$ ipython --no-banner

In [1]: import numpy as np

In [2]: np.set_printoptions(precision=2, suppress=True, linewidth=160)

In [3]: W0 = np.loadtxt("x.csv", delimiter=",")

In [4]: print(W0)
[[ 0.  1.  0.  0.  0.  0.  0.  0.  0.]
 [ 0.  0.  0.  0. -4.  0.  0.  0.  0.]
 [ 0.  0.  0. -1.  0.  0.  0.  0.  0.]
 [ 5.  0.  0.  0.  0.  0.  0.  0.  0.]
 [ 0.  0.  0.  0.  0.  0.  2.  0.  0.]
 [ 0.  0.  0.  0.  0. -2.  0.  0.  0.]
 [ 0.  0.  0.  0.  0.  0.  0.  0. -1.]
 [ 0.  0.  0.  0.  0.  0.  0. -2.  0.]
 [ 0.  0.  4.  0.  0.  0.  0.  0.  0.]]

In [5]: # 3 groups of indices that never mix

In [6]: rng = np.random.default_rng(3468)

In [7]: labels = rng.permutation(9)

In [8]: print(labels)
[1 0 3 5 6 7 4 8 2]

In [9]: out = W0[labels][:, labels]

In [10]: print(out)
[[ 0.  0.  0.  0.  0.  0. -4.  0.  0.]
 [ 1.  0.  0.  0.  0.  0.  0.  0.  0.]
 [ 0.  5.  0.  0.  0.  0.  0.  0.  0.]
 [ 0.  0.  0. -2.  0.  0.  0.  0.  0.]
 [ 0.  0.  0.  0.  0.  0.  0. -1.  0.]
 [ 0.  0.  0.  0.  0. -2.  0.  0.  0.]
 [ 0.  0.  0.  0.  2.  0.  0.  0.  0.]
 [ 0.  0.  0.  0.  0.  0.  0.  0.  4.]
 [ 0.  0. -1.  0.  0.  0.  0.  0.  0.]]

In [11]: blk = np.stack([out, -1 * out, out[::-1]])

In [12]: print(blk.sum(axis=0))
[[ 0.  0. -1.  0.  0.  0.  0.  0.  0.]
 [ 0.  0.  0.  0.  0.  0.  0.  0.  4.]
 [ 0.  0.  0.  0.  2.  0.  0.  0.  0.]
 [ 0.  0.  0.  0.  0. -2.  0.  0.  0.]
 [ 0.  0.  0.  0.  0.  0.  0. -1.  0.]
 [ 0.  0.  0. -2.  0.  0.  0.  0.  0.]
 [ 0.  5.  0.  0.  0.  0.  0.  0.  0.]
 [ 1.  0.  0.  0.  0.  0.  0.  0.  0.]
 [ 0.  0.  0.  0.  0.  0. -4.  0.  0.]]

In [13]: print(np.linalg.matrix_rank(blk))
[9 9 9]

In [14]: print(np.einsum("bij,cij->bc", blk, blk))
[[ 72. -72.   1.]
 [-72.  72.  -1.]
 [  1.  -1.  72.]]

In [15]: print(W0[:, 2] @ W0[:, 0])
0.0

In [16]: print(np.linalg.svd(W0, compute_uv=False))
[5. 4. 4. 2. 2. 2. 1. 1. 1.]

In [17]: print(np.linalg.pinv(W0))
[[ 0.    0.    0.    0.2   0.    0.    0.    0.    0.  ]
 [ 1.    0.    0.    0.    0.    0.    0.    0.    0.  ]
 [ 0.    0.    0.    0.    0.    0.    0.    0.    0.25]
 [ 0.    0.   -1.    0.    0.    0.    0.    0.    0.  ]
 [ 0.   -0.25  0.    0.    0.    0.    0.    0.    0.  ]
 [ 0.    0.    0.    0.    0.   -0.5   0.    0.    0.  ]
 [ 0.    0.    0.    0.    0.5   0.    0.    0.    0.  ]
 [ 0.    0.    0.    0.    0.    0.    0.   -0.5   0.  ]
 [ 0.    0.    0.    0.    0.    0.   -1.    0.    0.  ]]

In [18]: print(W0 @ W0.T)
[[ 1.  0.  0.  0.  0.  0.  0.  0.  0.]
 [ 0. 16.  0.  0.  0.  0.  0.  0.  0.]
 [ 0.  0.  1.  0.  0.  0.  0.  0.  0.]
 [ 0.  0.  0. 25.  0.  0.  0.  0.  0.]
 [ 0.  0.  0.  0.  4.  0.  0.  0.  0.]
 [ 0.  0.  0.  0.  0.  4.  0.  0.  0.]
 [ 0.  0.  0.  0.  0.  0.  1.  0.  0.]
 [ 0.  0.  0.  0.  0.  0.  0.  4.  0.]
 [ 0.  0.  0.  0.  0.  0.  0.  0. 16.]]

In [19]: print(np.linalg.norm(W0, axis=0))
[5. 1. 4. 1. 4. 2. 2. 2. 1.]

In [20]: m1 = np.triu(rng.random((9, 9)) < 0.3, 1).astype(int)

In [21]: m1 = m1 + m1.T

In [22]: print(m1)
[[0 0 0 1 1 1 0 0 0]
 [0 0 1 0 1 0 0 0 0]
 [0 1 0 1 1 1 0 0 0]
 [1 0 1 0 0 0 0 1 0]
 [1 1 1 0 0 0 0 0 0]
 [1 0 1 0 0 0 0 1 0]
 [0 0 0 0 0 0 0 0 1]
 [0 0 0 1 0 1 0 0 0]
 [0 0 0 0 0 0 1 0 0]]

In [23]: # rows 3 and 5 are equal

In [24]: def softmax(z):
    ...:     e = np.exp(z - z.max(axis=-1, keepdims=True))
    ...:     return e / e.sum(axis=-1, keepdims=True)
    ...: 

In [25]: print(softmax(m1[8]))
[0.09 0.09 0.09 0.09 0.09 0.09 0.25 0.09 0.09]

In [26]: print(softmax(m1).sum(axis=1))
[1. 1. 1. 1. 1. 1. 1. 1. 1.]

In [27]: att = m1 @ m1.T / np.sqrt(9)

In [28]: print(softmax(att))
[[0.2  0.1  0.2  0.07 0.07 0.07 0.07 0.14 0.07]
 [0.12 0.16 0.12 0.12 0.12 0.12 0.08 0.08 0.08]
 [0.18 0.09 0.25 0.07 0.09 0.07 0.07 0.13 0.07]
 [0.07 0.1  0.07 0.2  0.14 0.2  0.07 0.07 0.07]
 [0.07 0.1  0.1  0.15 0.2  0.15 0.07 0.07 0.07]
 [0.07 0.1  0.07 0.2  0.14 0.2  0.07 0.07 0.07]
 [0.11 0.11 0.11 0.11 0.11 0.11 0.15 0.11 0.11]
 [0.16 0.08 0.16 0.08 0.08 0.08 0.08 0.16 0.08]
 [0.11 0.11 0.11 0.11 0.11 0.11 0.11 0.11 0.15]]

In [29]: print(softmax(att + np.triu(np.full(att.shape, -np.inf), 1)))
[[1.   0.   0.   0.   0.   0.   0.   0.   0.  ]
 [0.42 0.58 0.   0.   0.   0.   0.   0.   0.  ]
 [0.34 0.18 0.48 0.   0.   0.   0.   0.   0.  ]
 [0.16 0.23 0.16 0.44 0.   0.   0.   0.   0.  ]
 [0.12 0.17 0.17 0.23 0.32 0.   0.   0.   0.  ]
 [0.09 0.13 0.09 0.25 0.18 0.25 0.   0.   0.  ]
 [0.14 0.14 0.14 0.14 0.14 0.14 0.19 0.   0.  ]
 [0.18 0.09 0.18 0.09 0.09 0.09 0.09 0.18 0.  ]
 [0.11 0.11 0.11 0.11 0.11 0.11 0.11 0.11 0.15]]

In [30]: print(softmax(att)[8] @ m1)
[0.32 0.21 0.43 0.32 0.32 0.32 0.15 0.21 0.11]
